% python3 -q
>>> import numpy as np
>>> np.set_printoptions(precision=1, suppress=True, linewidth=100)
>>> tidy = lambda a: np.round(a, 1) + 0
>>> W0 = np.loadtxt("data.csv", delimiter=",")
>>> W0
array([[ 0. , -0.2, -0.7, -1. , -0.5,  0.2, -0.4,  0.4],
       [-1.1, -1.1, -1. , -1.3,  2.1,  0.9,  2.5, -0.3],
       [-1.8,  0.3, -0.5,  0. , -0.5,  0. ,  1.9, -0.1],
       [-0.9,  0.5, -0.2, -0.4, -0.1, -1.5, -1.5, -0.7],
       [ 1.8,  0.3, -1.8,  1.3, -0.5,  1.5, -1.2,  0.7],
       [-1.3,  1.1,  0. , -1.5, -1.5, -1.3,  0.6, -0.1],
       [ 4.2, -3. , -1.8, -5.1, -2.7, -0.3, -0.9,  4.5],
       [-1.2,  0.8, -1.1, -1. ,  1.1, -1.7, -0.8, -1.5],
       [-1. ,  0.4, -0.8, -0.9,  0.6, -0.8, -0.1, -1. ],
       [ 0.2, -0.6,  2. ,  0.5,  0.4,  1.7, -1.1, -0.6],
       [-0.6,  1.6, -0.2, -0.2, -0.1,  1.2, -2.1,  1. ],
       [-0.4, -0.5,  1.5,  1. , -0.6, -2.3,  0.4,  1.8],
       [ 0.3, -1.2, -1.5,  1.5,  0.8,  0.5, -0.1, -0.6],
       [ 0.2,  1.6, -1.2, -1.2,  2.4,  1.3,  0.3, -1.6]])
>>> x = np.array([0, 2, 1, 1, 2, 1, 1, 2])
>>> np.linalg.norm(W0 @ x) <= np.linalg.norm(W0, 2) * np.linalg.norm(x) + 1e-9
np.True_
>>> (W0 @ x).argmax()
np.int64(13)
>>> tidy(np.einsum("ij,j->i", W0, x))
array([ -2.5,   2.5,   0.8,  -4.2,   0.8,  -3.2, -10.5,  -3.8,  -2.6,   1.5,   3.7,   2. ,  -1.6,
         4. ])
>>> W0 @ np.eye(8)[5]
array([ 0.2,  0.9,  0. , -1.5,  1.5, -1.3, -0.3, -1.7, -0.8,  1.7,  1.2, -2.3,  0.5,  1.3])
>>> def softmax(z):
...     e = np.exp(z - z.max(axis=-1, keepdims=True))
...     return e / e.sum(axis=-1, keepdims=True)
... 
>>> tidy(softmax(W0[10] + -1))
array([0. , 0.3, 0.1, 0.1, 0.1, 0.2, 0. , 0.2])
>>> tidy(softmax(W0[10]))
array([0. , 0.3, 0.1, 0.1, 0.1, 0.2, 0. , 0.2])
>>> att = W0 @ W0.T / np.sqrt(8)
>>> softmax(att).round(6).argmax(axis=1)
array([ 6,  1,  2,  7,  4,  5,  6,  7,  7,  9, 10, 11, 12, 13])
>>> mat = np.loadtxt("block10.csv", delimiter=",")
>>> mat
array([[ -6.2,  -0.8,  -2. ,  -2. ,   0.1,  -4.3,  -2.3,   4. ,   1.8],
       [  0. ,  -1.9,   0.6,  -1.8,  -2.1,   3.7,  -4. ,  -2. ,  -3.3],
       [ -6.2,  -6.9, -10. ,  -4. , -10. ,  -0.8,  -6. ,  -6.2, -10.2],
       [  3.2,   3.9,  -1.7,   5.4,  -2.8,  -4.4,   6.8,  -6.3,   2.1],
       [ -4.4,   6.1,   2.4,   2.1,  -0.4,  -5.7,   1.9,   1.2,   7.8],
       [  9.4,   3.5,   6. ,   4.7,   7.3,   2.1,   7.7,   1.2,   3.7],
       [  6.3,   4.9,   8.2,   3. ,   7.2,   2.3,   4.1,   2.9,   6.1],
       [ -5.2,  -9.3,  -9.9,  -5.5,  -8.7,   2.1,  -7.1,  -4.9, -12.4]])
>>> other = np.array([[3, 2],
...     [0, 3],
...     [1, -1],
...     [1, -3],
...     [-1, 3],
...     [-3, -3],
...     [1, 3],
...     [3, -2],
...     [2, 0]])
>>> tidy(np.einsum("ij,ij->i", mat, mat))
array([ 90.1,  56.2, 481.2, 175. , 165.3, 290.8, 259.5, 550.1])
>>> np.linalg.matrix_rank(mat @ other)
np.int64(2)
>>> tidy(other.T @ mat.T)
array([[  3.5, -26.8, -65.2,  21.4,  29.9,  44. ,  41. , -75.2],
       [ -8.5, -26.3, -44.3,  41.4,  20. ,  45.5,  31.3, -55.8]])
>>> x = np.array([2, 8, 8, 8, 2, 1, 4, 4, 0])
>>> h = np.maximum(mat @ x, 0)
>>> tidy(np.maximum(mat @ x, 0) - np.maximum(-mat @ x, 0))
array([ -48.1,  -49.3, -249.2,   59.2,   81.9,  184.7,  186.1, -271.3])
>>> mat * (h > 1e-9)[:, None]
array([[-0. , -0. , -0. , -0. ,  0. , -0. , -0. ,  0. ,  0. ],
       [ 0. , -0. ,  0. , -0. , -0. ,  0. , -0. , -0. , -0. ],
       [-0. , -0. , -0. , -0. , -0. , -0. , -0. , -0. , -0. ],
       [ 3.2,  3.9, -1.7,  5.4, -2.8, -4.4,  6.8, -6.3,  2.1],
       [-4.4,  6.1,  2.4,  2.1, -0.4, -5.7,  1.9,  1.2,  7.8],
       [ 9.4,  3.5,  6. ,  4.7,  7.3,  2.1,  7.7,  1.2,  3.7],
       [ 6.3,  4.9,  8.2,  3. ,  7.2,  2.3,  4.1,  2.9,  6.1],
       [-0. , -0. , -0. , -0. , -0. ,  0. , -0. , -0. , -0. ]])
>>> x = np.array([2, 3, 0, 1, 0, -1, 0, 0, 0])
>>> np.sign((mat @ x).round(6))
array([-1., -1., -1.,  1.,  1.,  1.,  1., -1.])
>>> tidy(mat @ np.ones(9))
array([-11.7, -10.8, -60.3,   6.2,  11. ,  45.6,  45. , -60.9])
>>> tidy((mat * x).sum(axis=1))
array([-12.5, -11.2, -36.3,  27.9,  17.3,  31.9,  28. , -45.9])
>>> tidy(np.einsum("ij,j->i", mat, x))
array([-12.5, -11.2, -36.3,  27.9,  17.3,  31.9,  28. , -45.9])
>>> tidy(mat * x)
array([[-12.4,  -2.4,   0. ,  -2. ,   0. ,   4.3,   0. ,   0. ,   0. ],
       [  0. ,  -5.7,   0. ,  -1.8,   0. ,  -3.7,   0. ,   0. ,   0. ],
       [-12.4, -20.7,   0. ,  -4. ,   0. ,   0.8,   0. ,   0. ,   0. ],
       [  6.4,  11.7,   0. ,   5.4,   0. ,   4.4,   0. ,   0. ,   0. ],
       [ -8.8,  18.3,   0. ,   2.1,   0. ,   5.7,   0. ,   0. ,   0. ],
       [ 18.8,  10.5,   0. ,   4.7,   0. ,  -2.1,   0. ,   0. ,   0. ],
       [ 12.6,  14.7,   0. ,   3. ,   0. ,  -2.3,   0. ,   0. ,   0. ],
       [-10.4, -27.9,   0. ,  -5.5,   0. ,  -2.1,   0. ,   0. ,   0. ]])
>>> rng = np.random.default_rng(14642)
>>> other = mat + rng.integers(-2, 3, (8, 4)) @ rng.integers(-2, 3, (4, 9))
>>> tidy(other)
array([[ -9.2,   5.2,  -3. ,  -2. ,   5.1,  -6.3,   0.7,   6. ,  -6.2],
       [ -1. ,  -3.9,   1.6,   2.2,  -6.1,   4.7,  -3. ,  -5. ,   2.7],
       [ -3.2,  -3.9, -13. ,  -6. ,  -7. ,   1.2,  -5. ,  -1.2, -16.2],
       [  2.2,  -2.1,   3.3,   1.4,  -9.8,  -8.4,   3.8,  -6.3,   2.1],
       [-12.4,   7.1,   6.4,   4.1,   1.6, -11.7,   1.9,  -5.8,   9.8],
       [ 10.4,   5.5,   3. ,   7.7,  12.3,   5.1,   7.7,  -1.8,   8.7],
       [  8.3,   4.9,   6.2,   5. ,   8.2,   5.3,   4.1,   1.9,  10.1],
       [ -8.2,  -5.3, -10.9,  -3.5,  -2.7,   1.1,  -6.1,  -7.9, -12.4]])
>>> np.linalg.matrix_rank(other - mat, tol=1e-8)
np.int64(4)
>>> np.abs(other - mat).sum(axis=1)
array([30., 23., 28., 30., 32., 25., 15., 21.])
>>> np.linalg.norm(other, axis=1).argmax()
np.int64(2)
>>> tidy(np.linalg.norm(other, axis=0))
array([22.3, 14. , 20. , 12.7, 20.9, 18.1, 12.9, 14.3, 27.2])
>>> tidy(np.linalg.norm(other, axis=1))
array([16.3, 11.1, 23.9, 15.7, 23.1, 22.9, 19.3, 22.1])
>>> arr = np.array([[1, 0, 0, 0, 0],
...     [0, 0, 0, 1, 0],
...     [0, 0, 0, 0, 1],
...     [0, 0, 1, 0, 0],
...     [0, 1, 0, 0, 0]])
>>> O, vecs = np.linalg.qr(arr[:, :1])[0], np.linalg.qr(arr[:, 1:])[0]
>>> sig = np.linalg.svd(O.T @ vecs, compute_uv=False)
>>> (sig > 0.9).sum()
np.int64(0)
>>> np.degrees(np.arccos(sig.clip(0, 1)))
array([90.])
>>> sig
array([0.])
>>> x = np.array([-2, 2, 2, 0, -1])
>>> [p for p in range(1, 25) if np.allclose(np.linalg.matrix_power(arr, p), np.eye(5))]
[4, 8, 12, 16, 20, 24]
>>> tidy(np.linalg.inv(arr))
array([[1., 0., 0., 0., 0.],
       [0., 0., 0., 0., 1.],
       [0., 0., 0., 1., 0.],
       [0., 1., 0., 0., 0.],
       [0., 0., 1., 0., 0.]])
>>> P = np.triu(np.array([[2, 2, 1, 1, 1],
...     [1, 1, 2, 0, 0],
...     [1, 2, 2, 1, 1],
...     [1, 2, 0, 1, 2],
...     [1, 0, 0, 2, 2]]), 1) + np.eye(5)
>>> other = P @ arr @ np.linalg.inv(P)
>>> other
array([[ 1., -1.,  2., -1.,  0.],
       [ 0.,  0.,  0.,  1.,  0.],
       [ 0.,  1., -1.,  1.,  0.],
       [ 0.,  2., -3.,  3., -3.],
       [ 0.,  1., -2.,  2., -2.]])
>>> np.trace(other), np.trace(arr)
(np.float64(1.0), np.int64(1))
>>> other = np.array([[2, 1], [-2, 1], [-1, -2], [-3, -3], [3, 0]])
>>> np.einsum("ij,ij->i", arr, arr)
array([1, 1, 1, 1, 1])
>>> np.linalg.matrix_rank(np.vstack([arr, other.T]))
np.int64(5)
>>> arr @ other
array([[ 2,  1],
       [-3, -3],
       [ 3,  0],
       [-1, -2],
       [-2,  1]])
>>> other.T @ arr.T
array([[ 2, -3,  3, -1, -2],
       [ 1, -3,  0, -2,  1]])
>>> np.vstack([arr, other.T]).shape
(7, 5)
>>> w1 = np.array([[3, 1], [-2, -3], [1, 2], [0, 0], [-2, -2]])
>>> coef = np.array([2, 1])
>>> act = np.maximum(arr @ w1 + coef, 0)
>>> act
array([[5, 2],
       [2, 1],
       [0, 0],
       [3, 3],
       [0, 0]])
>>> (act > 0).astype(int)
array([[1, 1],
       [1, 1],
       [0, 0],
       [1, 1],
       [0, 0]])
>>> basis = np.array([[-1, 3], [4, 2]])
>>> (act @ basis).round(6).argmax(axis=1)
array([1, 1, 0, 1, 0])
>>> M = np.array([[-1.0, 1.0, 0.0, 0.0, 0.0, 0.0, 0.0, 0.0],
...     [0.0, -1.0, 1.0, 0.0, 0.0, 0.0, 0.0, 0.0],
...     [0.0, 0.0, -1.0, 1.0, 0.0, 0.0, 0.0, 0.0],
...     [0.0, 0.0, 0.0, -1.0, 1.0, 0.0, 0.0, 0.0],
...     [0.0, 0.0, 0.0, 0.0, -1.0, 1.0, 0.0, 0.0],
...     [0.0, 0.0, 0.0, 0.0, 0.0, -1.0, 1.0, 0.0],
...     [0.0, 0.0, 0.0, 0.0, 0.0, 0.0, -1.0, 1.0],
...     [0.0, 0.0, 0.0, 0.0, 0.0, 0.0, 0.0, -1.0]])
>>> lab = rng.permutation(8)
>>> lab
array([4, 0, 2, 6, 7, 5, 1, 3])
>>> other = M[lab][:, lab]
>>> np.trace(other)
np.float64(-8.0)
>>> tidy(np.linalg.det(other)), tidy(np.linalg.det(M[lab]))
(np.float64(1.0), np.float64(-1.0))
>>> tidy(np.sort(np.abs(np.linalg.eigvals(other))))
array([1., 1., 1., 1., 1., 1., 1., 1.])
>>> m1 = np.load("dump.npy")
>>> m1
array([[-2,  0,  0,  0,  0,  0,  0,  0],
       [ 0, -2,  0,  0,  4,  0,  0, -1],
       [ 0, -5,  0,  0,  0,  0,  0, -1],
       [ 0, -2,  5,  0,  0,  0, -2,  0],
       [ 0,  5,  0,  0,  0,  0, -2,  0],
       [ 0,  0,  0, -2,  0,  0,  0,  0],
       [ 0,  0,  0,  0,  0,  0,  0,  1],
       [ 0,  0, -4,  0,  4,  0,  0,  0],
       [ 0,  0,  0,  0,  0,  0, -2,  0]])
>>> m1 - m1[0]
array([[ 0,  0,  0,  0,  0,  0,  0,  0],
       [ 2, -2,  0,  0,  4,  0,  0, -1],
       [ 2, -5,  0,  0,  0,  0,  0, -1],
       [ 2, -2,  5,  0,  0,  0, -2,  0],
       [ 2,  5,  0,  0,  0,  0, -2,  0],
       [ 2,  0,  0, -2,  0,  0,  0,  0],
       [ 2,  0,  0,  0,  0,  0,  0,  1],
       [ 2,  0, -4,  0,  4,  0,  0,  0],
       [ 2,  0,  0,  0,  0,  0, -2,  0]])
>>> np.unravel_index(np.abs(m1).argmax(), m1.shape)
(np.int64(2), np.int64(1))
>>> np.count_nonzero(m1)
np.int64(16)
>>> np.linalg.matrix_rank(m1)
np.int64(7)
>>> m1.sum(axis=1)
array([-2,  1, -6,  1,  3, -2,  1,  0, -2])
>>> tidy(m1.mean(axis=0))
array([-0.2, -0.4,  0.1, -0.2,  0.9,  0. , -0.7, -0.1])
>>> np.abs(m1).max()
np.int64(5)
